% python3 -q
>>> import numpy as np
>>> from numpy import linalg as LA
>>> np.set_printoptions(precision=1, suppress=True, linewidth=100, legacy="1.25")
>>> F = np.loadtxt("test1.csv", delimiter=",")
>>> F
array([[ 1.3,  1. ,  1.7],
       [ 1.9,  0.6,  2.3],
       [ 1.6,  1. ,  1.8],
       [ 2.1,  1.5,  2.3],
       [ 2.2,  0.6,  2.3],
       [ 1.6,  1.4,  1.5],
       [ 0.3,  2.1, -2.5],
       [ 0. ,  2.3, -1.8],
       [-0.1,  2.1, -2. ],
       [-0.2,  1.6, -1.9],
       [ 0. ,  1.7, -2.6],
       [ 0. ,  2. , -2.2],
       [ 0.8,  1.4, -1.2],
       [ 1.1,  0.7, -1.2],
       [ 1.1,  0.9, -1.2],
       [ 1.1,  0.4, -0.7],
       [ 0.6,  1.7, -1.2],
       [ 1. ,  0.8, -1.3]])
>>> W2 = F[[11, 1]].astype(float)
>>> for _ in range(3):
...     lab = LA.norm(F[:, None] - W2, axis=-1).argmin(axis=1)
...     W2 = np.array([F[lab == j].mean(axis=0) for j in range(2)])
... 
>>> lab
array([1, 1, 1, 1, 1, 1, 0, 0, 0, 0, 0, 0, 0, 0, 0, 0, 0, 0])
>>> W2
array([[ 0.5,  1.5, -1.6],
       [ 1.8,  1. ,  2. ]])
>>> x0 = np.array([9, 4, 8])
>>> rhs = F @ x0
>>> beta, lr = np.zeros(3), 1 / LA.norm(F, 2) ** 2
>>> for i in range(30):
...     beta -= lr * F.T @ (F @ beta - rhs)
...     if i % 10 == 0: print(i, round(LA.norm(F @ beta - rhs), 1))
... 
0 27.4
10 0.9
20 0.6
>>> np.round(LA.cond(F), 1)
4.4
>>> lab = F[:, 1] > np.median(F[:, 1])
>>> u = F[lab].mean(axis=0) - F[~lab].mean(axis=0)
>>> u
array([-1. ,  1. , -1.9])
>>> Ac = F - F.mean(axis=0)
>>> U, sig, VT = LA.svd(Ac, full_matrices=False)
>>> VT[0] * np.sign(VT[0, np.abs(VT[0]).argmax()])
array([ 0.4, -0.2,  0.9])
>>> round(float((sig ** 2).sum() ** 2 / (sig ** 4).sum()), 1)
1.2
>>> LA.matrix_rank(Ac)
3
>>> sig
array([8.3, 2.1, 0.9])
>>> np.abs(VT[-1])
array([0.9, 0.4, 0.3])
>>> Y = np.c_[F[:, :2] @ np.array([[-4, 1], [4, -3]]), np.array([4, 1, -4, -4, -3, 2, 0, -1, -2, -3, 5, 2, 1, -3, -4, 3, -1, -3])]
>>> Y
array([[-1.2, -1.7,  4. ],
       [-5.2,  0.1,  1. ],
       [-2.4, -1.4, -4. ],
       [-2.4, -2.4, -4. ],
       [-6.4,  0.4, -3. ],
       [-0.8, -2.6,  2. ],
       [ 7.2, -6. ,  0. ],
       [ 9.2, -6.9, -1. ],
       [ 8.8, -6.4, -2. ],
       [ 7.2, -5. , -3. ],
       [ 6.8, -5.1,  5. ],
       [ 8. , -6. ,  2. ],
       [ 2.4, -3.4,  1. ],
       [-1.6, -1. , -3. ],
       [-0.8, -1.6, -4. ],
       [-2.8, -0.1,  3. ],
       [ 4.4, -4.5, -1. ],
       [-0.8, -1.4, -3. ]])
>>> np.round(LA.lstsq(F, Y[:, 0])[0], 1) + 0
array([-4.,  4.,  0.])
>>> X = np.load("run4.npy")
>>> X
array([[-2, -2, -2],
       [-2, -4, -4],
       [-2, -4, -6]])
>>> x0 = np.array([-1, 1, 1])
>>> rhs = X @ x0
>>> rhs
array([-2, -6, -8])
>>> LA.solve(X.T, X[1])
array([-0.,  1., -0.])
>>> cov = X.T @ X
>>> np.allclose(cov, cov.T)
True
>>> (X @ X.T).shape
(3, 3)
>>> cov
array([[12, 20, 24],
       [20, 36, 44],
       [24, 44, 56]])
>>> np.trace(cov), (X ** 2).sum()
(104, 104)
>>> LA.eigvalsh(cov)[::-1]
array([102. ,   1.7,   0.4])
>>> evals, V = LA.eigh(cov)
>>> evals.sum(), np.trace(cov)
(104.0, 104)
>>> np.abs(V[:, -1])
array([0.3, 0.6, 0.7])
>>> np.round(V.T @ V, 1) + 0
array([[1., 0., 0.],
       [0., 1., 0.],
       [0., 0., 1.]])
>>> np.round(V.T @ cov @ V, 1) + 0
array([[  0.4,   0. ,   0. ],
       [  0. ,   1.7,   0. ],
       [  0. ,   0. , 102. ]])
>>> LA.svd(cov, compute_uv=False)
array([102. ,   1.7,   0.4])
>>> V @ np.diag(evals) @ V.T
array([[12., 20., 24.],
       [20., 36., 44.],
       [24., 44., 56.]])
>>> np.unique(evals.round(6) + 0, return_counts=True)[1]
array([1, 1, 1])
>>> u = np.array([1, 2, 0])
>>> Y = X + np.outer(u, np.eye(3)[0])
>>> LA.matrix_rank(LA.inv(Y) - LA.inv(X), tol=1e-8)
1
>>> Y
array([[-1., -2., -2.],
       [ 0., -4., -4.],
       [-2., -4., -6.]])
>>> J = np.load("sample2.npy")
>>> J
array([[-4, -2,  0,  2],
       [ 4,  2,  0, -2],
       [-6, -3,  0,  3]])
>>> Y = J / LA.norm(J, axis=1, keepdims=True)
>>> cov = Y @ Y.T
>>> cov[1]
array([-1.,  1., -1.])
>>> (cov - 2 * np.eye(3)).round(6).argmax(axis=1)
array([2, 0, 0])
>>> LA.norm(Y, axis=1)
array([1., 1., 1.])
>>> np.allclose(J[:-1].T @ LA.lstsq(J[:-1].T, J[-1])[0], J[-1])
True
>>> round(np.trace(LA.pinv(J) @ J), 1)
1.0
>>> np.unique(J.round(6), axis=0).shape
(3, 4)
>>> r = LA.matrix_rank(J)
>>> r
1
>>> N = LA.svd(J)[2][r:].T
>>> [int(LA.matrix_rank(np.delete(J, i, axis=0))) for i in range(3)]
[1, 1, 1]
>>> N.shape
(4, 3)
>>> [int(LA.matrix_rank(J[:, :j + 1])) for j in range(4)]
[1, 1, 1, 1]
>>> N @ N.T
array([[ 0.3, -0.3,  0. ,  0.3],
       [-0.3,  0.8,  0. ,  0.2],
       [ 0. ,  0. ,  1. ,  0. ],
       [ 0.3,  0.2,  0. ,  0.8]])
>>> np.allclose(J @ N, 0)
True
>>> LA.matrix_rank(J.T @ J), LA.matrix_rank(J @ J.T)
(1, 1)
>>> rng = np.random.default_rng(766)
>>> Y = J + rng.integers(-2, 3, (3, 1)) @ rng.integers(-2, 3, (1, 4))
>>> Y
array([[-2,  0,  2,  6],
       [ 3,  1, -1, -4],
       [-8, -5, -2, -1]])
>>> np.abs(Y - J).sum(axis=1)
array([10,  5, 10])
>>> Y - J
array([[ 2,  2,  2,  4],
       [-1, -1, -1, -2],
       [-2, -2, -2, -4]])
>>> feats = np.load("out11.npy")
>>> feats
array([[ 0,  0,  0,  0],
       [-1,  0,  0,  0],
       [ 0, -2,  0,  0],
       [ 0,  0,  0, -1]])
>>> LA.pinv(feats)
array([[ 0. , -1. ,  0. ,  0. ],
       [ 0. ,  0. , -0.5,  0. ],
       [ 0. ,  0. ,  0. ,  0. ],
       [ 0. ,  0. ,  0. , -1. ]])
>>> feats[:, 3] @ feats[:, 1]
0
>>> sig = 10 * 0.2 ** np.arange(3)
>>> m1 = rng.normal(size=(11, 3)) * rng.permutation(sig)
>>> m1.round(1) + 0
array([[ -0.1,  -0.8,  -1. ],
       [  0.2,  -2. ,   3.8],
       [  0. ,   0.2, -10.4],
       [  0. ,  -1.8,  -4.9],
       [ -0.2,   1.3,  19.5],
       [ -0.1,  -0.8,   2.8],
       [ -0.5,   2. ,   1.6],
       [  0.7,   1. ,   7.2],
       [  0.6,  -1. ,  -4.3],
       [  0.1,  -1.5,  -0.8],
       [  0.3,  -2.5,   3.5]])
>>> Ac = (m1 - m1.mean(axis=0)) / m1.std(axis=0)
>>> Ac.std(axis=0)
array([1., 1., 1.])
>>> np.argwhere(np.abs(Ac) > 2)
array([[4, 2]])
>>> beta = LA.lstsq(np.delete(Ac, 0, axis=1), Ac[:, 0])[0]
>>> round(float(1 - np.var(Ac[:, 0] - np.delete(Ac, 0, axis=1) @ beta)), 1)
0.2
>>> np.abs(beta).argmax()
0
